>>> import numpy as np
>>> from numpy import linalg as LA
>>> np.set_printoptions(precision=3, suppress=True, linewidth=120)
>>> F = np.loadtxt("dump.csv", delimiter=",")
>>> print(F)
[[ 1.6    0.1   -0.1    1.3  ]
 [ 0.     1.6    0.7   -0.3  ]
 [-1.634 -1.583  0.607  3.362]
 [-1.6   -1.5    0.6    3.3  ]
 [-1.     0.2    0.1    0.   ]
 [-2.5   -0.1   -0.7    1.1  ]]
>>> P = F @ LA.solve(F.T @ F, F.T)
>>> print(np.round((np.eye(6) - P) @ F, 3) + 0)
[[0. 0. 0. 0.]
 [0. 0. 0. 0.]
 [0. 0. 0. 0.]
 [0. 0. 0. 0.]
 [0. 0. 0. 0.]
 [0. 0. 0. 0.]]
>>> print(P @ F[:, 2])
[-0.1    0.7    0.607  0.6    0.1   -0.7  ]
>>> print(LA.matrix_rank(np.eye(6) - P))
2
>>> print(round(float(np.trace(P)), 3))
4.0
>>> t = np.radians(36)
>>> r_ = np.eye(4)
>>> r_[0, 0] = r_[3, 3] = np.cos(t)
>>> r_[0, 3], r_[3, 0] = -np.sin(t), np.sin(t)
>>> print(r_)
[[ 0.809  0.     0.    -0.588]
 [ 0.     1.     0.     0.   ]
 [ 0.     0.     1.     0.   ]
 [ 0.588  0.     0.     0.809]]
>>> A2 = F @ r_.T
>>> print(np.abs(A2 - F).max(axis=0))
[1.664 0.    0.    1.68 ]
>>> print(np.round(LA.det(r_), 3), np.round(np.trace(r_), 3))
1.0 3.618
>>> print(LA.svd(F, compute_uv=False), LA.svd(A2, compute_uv=False))
[6.126 2.848 1.629 1.017] [6.126 2.848 1.629 1.017]
>>> print(np.allclose(LA.norm(F, axis=1), LA.norm(A2, axis=1)))
True
>>> print(A2)
[[ 0.53   0.1   -0.1    1.992]
 [ 0.176  1.6    0.7   -0.243]
 [-3.298 -1.583  0.607  1.759]
 [-3.234 -1.5    0.6    1.729]
 [-0.809  0.2    0.1   -0.588]
 [-2.669 -0.1   -0.7   -0.58 ]]
>>> J = np.array([[0, 1, 0], [1, 0, 2], [0, 1, 2]])
>>> print(J)
[[0 1 0]
 [1 0 2]
 [0 1 2]]
>>> x = np.array([2, 0, 1])
>>> print(J @ x)
[0 4 2]
>>> print(np.einsum("ij,j->i", J, x))
[0 4 2]
>>> Q, r_ = LA.qr(J)
>>> print(np.abs(np.diag(r_)))
[1.    1.414 1.414]
>>> print(r_)
[[-1.     0.    -2.   ]
 [ 0.     1.414  1.414]
 [ 0.     0.     1.414]]
>>> print(np.round(Q @ r_, 3) + 0)
[[0. 1. 0.]
 [1. 0. 2.]
 [0. 1. 2.]]
>>> print(np.allclose(r_.T @ r_, J.T @ J))
True
>>> W1 = np.array([[-2, -1, 0, -2, 0, -2], [-2, 2, -2, 2, 1, -2], [0, 2, 2, 0, 0, 2]])
>>> beta = np.array([-2, -2, -1, 1, 2, 2])
>>> hid = np.maximum(J @ W1 + beta, 0)
>>> print((hid > 0).astype(int))
[[0 0 0 1 1 0]
 [0 1 1 0 1 1]
 [0 1 1 1 1 1]]
>>> Z = np.array([[-1, 0], [-2, -1], [0, 1], [-2, 1], [1, 2], [2, 0]])
>>> print(hid @ Z)
[[-3  9]
 [ 8  6]
 [-3  6]]
>>> print(W1 @ Z)
[[ 4 -1]
 [-9  0]
 [ 0  0]]
>>> print(np.kron(np.eye(2, dtype=int), J))
[[0 1 0 0 0 0]
 [1 0 2 0 0 0]
 [0 1 2 0 0 0]
 [0 0 0 0 1 0]
 [0 0 0 1 0 2]
 [0 0 0 0 1 2]]
>>> print(round(LA.det(2 * J), 3), round(LA.det(J), 3))
-16.0 -2.0
>>> print(round(LA.det(J.T), 3))
-2.0
>>> print(LA.eigvals(J))
[-1.343  0.529  2.814]
>>> print(round(LA.det(J[::-1]), 3))
2.0
>>> print(np.einsum("ij,ji->", J, J))
10
>>> print(round(float(LA.eigvals(J).sum().real), 3))
2.0
>>> left, sv, Vh = LA.svd(J, full_matrices=False)
>>> print(np.abs(left[:, 0]).round(6).argmax())
2
>>> print(np.round(left.T @ left, 3) + 0)
[[1. 0. 0.]
 [0. 1. 0.]
 [0. 0. 1.]]
>>> print(sv)
[3.01  1.294 0.514]
>>> X = np.array([[3.0, 2.0, 14.0, 4.0],
...     [2.0, 0.0, 7.0, 2.0],
...     [14.0, 7.0, 48.0, 14.0],
...     [4.0, 2.0, 14.0, 3.0]])
>>> # equal to its transpose
>>> A2 = LA.inv(J)
>>> print(LA.inv(A2))
[[ 0.  1.  0.]
 [ 1. -0.  2.]
 [ 0.  1.  2.]]
>>> print(np.round(LA.det(J) * LA.det(A2), 3))
1.0
>>> print(round(LA.cond(J), 3))
5.862
>>> print(LA.det(J) * A2)
[[-2. -2.  2.]
 [-2. -0. -0.]
 [ 1. -0. -1.]]
>>> left, sv, Vh = LA.svd(X)
>>> print(np.argmax(sv[:-1] / (sv[1:] + 1e-6)) + 1)
1
>>> A2 = left[:, :1] @ np.diag(sv[:1]) @ Vh[:1]
>>> print(round(float(LA.norm(X - A2) / LA.norm(X)), 3))
0.03
>>> print(LA.matrix_rank(X, rtol=0.1))
1
>>> print([round(float(x), 3) for x in LA.svd(X, compute_uv=False)[:3]])
[57.0, 1.0, 1.0]
>>> print(LA.cond(X) > 100)
False
>>> print(np.argsort(-LA.norm(X, axis=0).round(6), kind="stable")[:3])
[2 0 3]
>>> print(round(np.log10(LA.cond(X))))
2
>>> mat = np.load("arr.npy")
>>> print(mat)
[[2 0 0 0]
 [0 3 0 0]
 [0 0 1 0]
 [0 0 0 2]]
>>> print(mat @ mat)
[[4 0 0 0]
 [0 9 0 0]
 [0 0 1 0]
 [0 0 0 4]]
>>> print([int(LA.matrix_rank(LA.matrix_power(mat, p))) for p in range(1, 5)])
[4, 4, 4, 4]
>>> u = np.array([2, 2, 0, 2])
>>> A2 = mat + np.outer(u, np.eye(4)[3])
>>> print(np.round(LA.det(A2) / LA.det(mat), 3), round(float(1 + LA.solve(mat, u)[3]), 3))
2.0 2.0
>>> print(A2)
[[2. 0. 0. 2.]
 [0. 3. 0. 2.]
 [0. 0. 1. 0.]
 [0. 0. 0. 4.]]
>>> W0 = np.load("run16.npy")
>>> print(W0)
[[ 2.06  -0.949  2.024  2.846]
 [ 1.952 -0.821  2.138  2.926]
 [ 1.945 -1.018  2.021  3.079]
 [ 1.967 -0.93   1.874  2.911]
 [ 2.164 -0.871  1.86   3.098]
 [ 2.152 -0.984  1.92   3.177]
 [ 2.109 -1.137  1.884  2.823]
 [ 2.185 -0.961  1.967  3.014]
 [ 1.799 -1.216  1.817  3.154]
 [ 1.84  -2.016  0.977 -2.046]
 [ 2.202 -2.016  1.076 -1.994]
 [ 2.175 -1.962  1.13  -1.92 ]
 [ 1.892 -2.089  0.918 -2.15 ]
 [ 2.112 -2.052  1.099 -2.13 ]
 [ 2.106 -2.165  0.883 -2.037]
 [ 1.98  -2.005  1.032 -2.097]
 [ 2.114 -1.998  1.01  -1.959]
 [ 2.061 -2.036  0.947 -2.13 ]
 [-1.142 -1.87  -1.158 -3.077]
 [-1.112 -2.048 -1.191 -3.009]
 [-1.069 -2.137 -1.146 -3.064]
 [-0.965 -2.14  -0.92  -2.896]
 [-0.892 -1.85  -0.943 -2.954]
 [-1.261 -2.067 -1.23  -3.068]
 [-0.864 -1.958 -0.911 -3.112]
 [-1.127 -1.99  -1.049 -2.976]
 [-1.096 -2.235 -1.222 -2.912]]
>>> cen = W0 - W0.mean(axis=0)
>>> V = LA.svd(cen)[2][:3]
>>> A2 = cen - cen @ V.T @ V
>>> print(np.round(np.cov(cen @ V.T, rowvar=False), 3) + 0)
[[9.896 0.    0.   ]
 [0.    1.497 0.   ]
 [0.    0.    0.013]]
